$ python -q
>>> import numpy as np
>>> np.set_printoptions(precision=1, suppress=True, linewidth=200, floatmode="fixed")
>>> X = np.loadtxt("run6.csv", delimiter=",")
>>> X
array([[ -2.9,  -2.8,   4.5],
       [ -0.5,   0.6, -18.0],
       [ -4.5,   1.4,   3.1],
       [  2.3,   1.4,  16.4],
       [ -3.2,   3.1, -30.0],
       [  3.9,  -2.9,   4.4],
       [  2.3,   1.9,  -1.8],
       [ -7.7,  -0.3, -11.6],
       [-14.8,  -1.8,  12.8],
       [ -4.7,   1.5,  11.3],
       [  2.5,   0.0,  19.1],
       [  3.9,   3.5,   1.6],
       [  7.4,  -1.2,  -4.8],
       [ 10.8,   0.4,   3.9],
       [ -3.9,   2.2,  14.2],
       [ -2.8,  -0.9,  -5.7],
       [  0.8,  -2.9, -15.5],
       [ -4.3,  -5.1,  -6.7],
       [ -2.3,   1.0,  15.9],
       [ -3.1,   0.8,  -9.0],
       [ -6.5,   3.8,   2.6],
       [  0.0,   0.8,   5.4],
       [  7.2,   2.3,  -4.5],
       [ 12.7,  -0.7,  14.3],
       [ -0.5,   0.9,   5.2]])
>>> M2 = np.c_[X[:, :2] @ np.array([[0, 5], [2, 5]]), np.array([2, 1, 7, 7, 9, 6, 0, 7, 9, 6, 1, 2, 5, 8, 2, 5, 2, 4, 2, 9, 4, 8, 8, 8, 1])]
>>> M2
array([[ -5.6, -28.5,   2.0],
       [  1.2,   0.5,   1.0],
       [  2.8, -15.5,   7.0],
       [  2.8,  18.5,   7.0],
       [  6.2,  -0.5,   9.0],
       [ -5.8,   5.0,   6.0],
       [  3.8,  21.0,   0.0],
       [ -0.6, -40.0,   7.0],
       [ -3.6, -83.0,   9.0],
       [  3.0, -16.0,   6.0],
       [  0.0,  12.5,   1.0],
       [  7.0,  37.0,   2.0],
       [ -2.4,  31.0,   5.0],
       [  0.8,  56.0,   8.0],
       [  4.4,  -8.5,   2.0],
       [ -1.8, -18.5,   5.0],
       [ -5.8, -10.5,   2.0],
       [-10.2, -47.0,   4.0],
       [  2.0,  -6.5,   2.0],
       [  1.6, -11.5,   9.0],
       [  7.6, -13.5,   4.0],
       [  1.6,   4.0,   8.0],
       [  4.6,  47.5,   8.0],
       [ -1.4,  60.0,   8.0],
       [  1.8,   2.0,   1.0]])
>>> np.linalg.matrix_rank(M2)
np.int64(3)
>>> np.round(np.linalg.norm(M2 - X @ np.linalg.lstsq(X, M2)[0], axis=0), 1) + 0
array([ 0.0,  0.0, 28.4])
>>> np.linalg.matrix_rank(np.c_[X, M2])
np.int64(4)
